% python3 -q
>>> import numpy as np
>>> from numpy import linalg as LA
>>> np.set_printoptions(precision=4, suppress=True, linewidth=160, sign=" ")
>>> rd = lambda a: np.round(a, 4) + 0
>>> out = np.array([[0, 1, -2, 0, 2, 1],
...     [-2, -1, -1, 0, 2, 1],
...     [1, 1, 0, 1, -2, 0],
...     [2, 0, 2, 1, -1, -1],
...     [2, 0, -2, 0, -1, 2],
...     [-2, -2, 0, 2, 0, 0]])
>>> feats = out + out.T
>>> feats
array([[ 0, -1, -1,  2,  4, -1],
       [-1, -2,  0,  0,  2, -1],
       [-1,  0,  0,  3, -4,  0],
       [ 2,  0,  3,  2, -1,  1],
       [ 4,  2, -4, -1, -2,  2],
       [-1, -1,  0,  1,  2,  0]])
>>> [round(float(LA.det(feats[:i, :i])), 2) + 0 for i in range(1, 7)]
[0.0, -1.0, 2.0, 37.0, -664.0, -621.0]
>>> W2 = np.array([[-3, -3, 1, 3, -3, 3, -1, 0, 0, 3, 3, 0],
...     [-2, -2, 3, -1, 0, -2, 3, -1, -2, 1, 3, -2],
...     [0, 3, 3, -2, 0, 1, 2, -2, -3, 1, 3, 3],
...     [3, 0, -3, 0, 0, -2, -3, 1, 3, -1, -3, -2],
...     [3, -2, -3, 2, 1, -2, 2, -1, 3, -1, 2, 2],
...     [-2, 1, -1, 1, 0, -2, -1, -3, 3, 2, -2, -3],
...     [0, 2, 1, 1, 2, -1, 3, -1, -3, -2, -2, 1],
...     [3, -3, 2, 0, 2, -3, 0, 0, 3, 2, -3, 3],
...     [1, 2, -2, 3, -3, 3, 3, -3, 2, -3, 2, -3],
...     [2, -3, -3, -2, -1, 3, 3, 0, 1, 0, 3, 1],
...     [1, -1, 1, -3, -1, 0, -3, -3, -3, 1, 2, 0],
...     [3, 1, 3, 3, 3, 3, -1, 3, 1, -3, -3, 3]])
>>> rng = np.random.default_rng(906112)
>>> arr = (rng.random((10, 12)) < 0.25) @ W2
>>> arr
array([[ 8,  4,  2,  5,  2,  0,  0, -4,  9, -2, -6,  1],
       [ 0, -6,  3,  3, -1,  0, -1,  0,  3,  5,  0,  3],
       [ 6, -2,  5,  3,  5,  0, -1,  3,  4, -1, -6,  6],
       [ 3,  0,  5, -2,  2, -2,  2, -2,  0,  3,  0,  6],
       [ 2,  1, -3, -1, -4,  1,  7, -8,  4,  0,  6, -6],
       [ 3, -2, -1, -4,  0,  2,  3, -4, -5, -1,  3,  2],
       [ 4,  0, -5,  5, -2,  1,  5, -4,  5, -4,  4, -1],
       [ 3,  0, -3,  0,  0, -2, -3,  1,  3, -1, -3, -2],
       [ 5, -2,  2, -2,  2, -6,  0, -9,  3,  5,  2,  5],
       [ 1, -3, -3, -4, -2,  1, -1, -6,  1,  3,  3, -2]])
>>> rd(LA.svd(arr, compute_uv=False))
array([ 22.2054,  21.5342,  17.0533,  10.0201,   8.9881,   7.1076,   5.4142,   3.2167,   1.6577,   1.5074])
>>> LA.rank(arr)
Traceback (most recent call last):
  File "<python-input-13>", line 1, in <module>
    LA.rank(arr)
    ^^^^^^^
AttributeError: module 'numpy.linalg' has no attribute 'rank'
>>> np.zeros(10, 12)
Traceback (most recent call last):
  File "<python-input-14>", line 1, in <module>
    np.zeros(10, 12)
    ~~~~~~~~^^^^^^^^
TypeError: Cannot interpret '12' as a data type
>>> arr.sum(axis=0)
array([ 35, -10,   2,   3,   2,  -5,  11, -33,  27,   7,   3,  12])
>>> np.abs(arr).max()
np.int64(9)
>>> arr[10]
Traceback (most recent call last):
  File "<python-input-17>", line 1, in <module>
    arr[10]
    ~~~^^^^
IndexError: index 10 is out of bounds for axis 0 with size 10
>>> arr.shape
(10, 12)
>>> arr.sum(axis=1)
array([ 19,   9,  22,  15,  -1,  -4,   8,  -7,   5, -12])
>>> LA.matrix_rank(arr)
np.int64(10)
>>> np.unravel_index(np.abs(arr).argmax(), arr.shape)
(np.int64(0), np.int64(8))
>>> arr.mean(axis=0)
array([ 3.5, -1. ,  0.2,  0.3,  0.2, -0.5,  1.1, -3.3,  2.7,  0.7,  0.3,  1.2])
>>> out = arr[0, 0] * arr[1:] - np.outer(arr[1:, 0], arr[0])
>>> out
array([[  0, -48,  24,  24,  -8,   0,  -8,   0,  24,  40,   0,  24],
       [  0, -40,  28,  -6,  28,   0,  -8,  48, -22,   4, -12,  42],
       [  0, -12,  34, -31,  10, -16,  16,  -4, -27,  30,  18,  45],
       [  0,   0, -28, -18, -36,   8,  56, -56,  14,   4,  60, -50],
       [  0, -28, -14, -47,  -6,  16,  24, -20, -67,  -2,  42,  13],
       [  0, -16, -48,  20, -24,   8,  40, -16,   4, -24,  56, -12],
       [  0, -12, -30, -15,  -6, -16, -24,  20,  -3,  -2,  -6, -19],
       [  0, -36,   6, -41,   6, -48,   0, -52, -21,  50,  46,  35],
       [  0, -28, -26, -37, -18,   8,  -8, -44,  -1,  26,  30, -17]])
>>> arr[:, 0] / arr[0, 0]
array([ 1.   ,  0.   ,  0.75 ,  0.375,  0.25 ,  0.375,  0.5  ,  0.375,  0.625,  0.125])
>>> LA.matrix_rank(out), LA.matrix_rank(arr)
(np.int64(9), np.int64(10))
>>> x = np.array([-5, -2, 3, -3, 3, -2, -3, 1, 0, 5, 1, 3])
>>> h = np.maximum(arr @ x, 0)
>>> np.maximum(arr @ x, 0) - np.maximum(-arr @ x, 0)
array([-68,  46,   8,  41, -73, -15, -96, -24,  42,   5])
>>> arr.T @ h
array([ 386, -391,  452,  -24,  150, -329,   23, -466,  301,  570,   51,  632])
>>> np.maximum(arr @ (3 * x), 0)
array([   0,  138,   24,  123,    0,    0,    0,    0,  126,   15])
>>> np.flatnonzero(h > 1e-9)
array([ 1,  2,  3,  8,  9])
>>> M = np.loadtxt("block5.csv", delimiter=",")
>>> M
array([[ 0.6995, -2.425 , -2.292 , -1.422 ,  2.9487],
       [ 2.936 , -4.065 ,  0.6934, -0.7409, -1.3959],
       [-2.4774, -0.29  , -0.3531, -2.0056,  1.3018],
       [-0.1949, -0.1587, -0.4708, -1.0388, -1.163 ],
       [-0.736 ,  4.4481,  2.3714, -2.1792, -0.4762],
       [-3.1946,  1.4678,  0.802 , -1.0909,  0.8909],
       [ 2.2093, -3.5968, -2.0324,  0.1661,  2.2586],
       [ 4.663 , -0.4126,  0.1494,  2.5152,  0.8276],
       [ 1.0974,  1.0323, -0.7996,  3.3333,  0.2039],
       [ 2.2408,  0.1553, -0.917 ,  0.0378, -1.8466]])
>>> labels = M[:, 2] > np.median(M[:, 2])
>>> r0 = M[labels].mean(axis=0) - M[~labels].mean(axis=0)
>>> (((M - M.mean(axis=0)) @ r0 > 0) == labels).mean()
np.float64(0.7)
>>> np.argsort(-np.abs(r0).round(6), kind="stable")
array([ 2,  1,  0,  3,  4])
>>> ((M - M.mean(axis=0)) @ r0 > 0).astype(int)
array([ 0,  0,  1,  1,  1,  1,  0,  0,  0,  0])
>>> Ac = M - M.mean(axis=0)
>>> left, sv, VT = LA.svd(Ac, full_matrices=False)
>>> rd((sv ** 2).sum() ** 2 / (sv ** 4).sum())
np.float64(2.7524)
>>> np.abs(left[:, 0]).argmax()
np.int64(4)
>>> (np.sign(left[:, 0]) == np.sign(left[0, 0])).astype(int)
array([ 1,  1,  0,  0,  0,  0,  1,  1,  1,  1])
>>> mat = np.load("a.npy")
>>> rd(mat)
array([[ 0.7753, -0.0749, -0.025 , -0.3745, -0.1748, -0.3245,  0.0749,  0.3245, -0.0749],
       [-0.0749,  0.975 , -0.0083, -0.1248, -0.0583, -0.1082,  0.025 ,  0.1082, -0.025 ],
       [-0.025 , -0.0083,  0.9972, -0.0416, -0.0194, -0.0361,  0.0083,  0.0361, -0.0083],
       [-0.3745, -0.1248, -0.0416,  0.3759, -0.2913, -0.5409,  0.1248,  0.5409, -0.1248],
       [-0.1748, -0.0583, -0.0194, -0.2913,  0.8641, -0.2524,  0.0583,  0.2524, -0.0583],
       [-0.3245, -0.1082, -0.0361, -0.5409, -0.2524,  0.5312,  0.1082,  0.4688, -0.1082],
       [ 0.0749,  0.025 ,  0.0083,  0.1248,  0.0583,  0.1082,  0.975 , -0.1082,  0.025 ],
       [ 0.3245,  0.1082,  0.0361,  0.5409,  0.2524,  0.4688, -0.1082,  0.5312,  0.1082],
       [-0.0749, -0.025 , -0.0083, -0.1248, -0.0583, -0.1082,  0.025 ,  0.1082,  0.975 ]])
>>> x = np.array([2, 2, 3, 3, 2, 1, 3, 3, 0])
>>> rd(np.abs(LA.eigvals(mat)))
array([ 1.,  1.,  1.,  1.,  1.,  1.,  1.,  1.,  1.])
>>> rd(mat.T @ (mat @ x))
array([ 2.,  2.,  3.,  3.,  2.,  1.,  3.,  3.,  0.])
>>> rd(LA.det(mat))
np.float64(-1.0)
>>> rd(LA.inv(mat))
array([[ 0.7753, -0.0749, -0.025 , -0.3745, -0.1748, -0.3245,  0.0749,  0.3245, -0.0749],
       [-0.0749,  0.975 , -0.0083, -0.1248, -0.0583, -0.1082,  0.025 ,  0.1082, -0.025 ],
       [-0.025 , -0.0083,  0.9972, -0.0416, -0.0194, -0.0361,  0.0083,  0.0361, -0.0083],
       [-0.3745, -0.1248, -0.0416,  0.3759, -0.2913, -0.5409,  0.1248,  0.5409, -0.1248],
       [-0.1748, -0.0583, -0.0194, -0.2913,  0.8641, -0.2524,  0.0583,  0.2524, -0.0583],
       [-0.3245, -0.1082, -0.0361, -0.5409, -0.2524,  0.5312,  0.1082,  0.4688, -0.1082],
       [ 0.0749,  0.025 ,  0.0083,  0.1248,  0.0583,  0.1082,  0.975 , -0.1082,  0.025 ],
       [ 0.3245,  0.1082,  0.0361,  0.5409,  0.2524,  0.4688, -0.1082,  0.5312,  0.1082],
       [-0.0749, -0.025 , -0.0083, -0.1248, -0.0583, -0.1082,  0.025 ,  0.1082,  0.975 ]])
>>> rd(np.sort(np.abs(np.degrees(np.angle(LA.eigvals(mat))))))
array([   0.,    0.,    0.,    0.,    0.,    0.,    0.,    0.,  180.])
>>> rd(LA.norm(x)), rd(LA.norm(mat @ x))
(np.float64(7.0), np.float64(7.0))
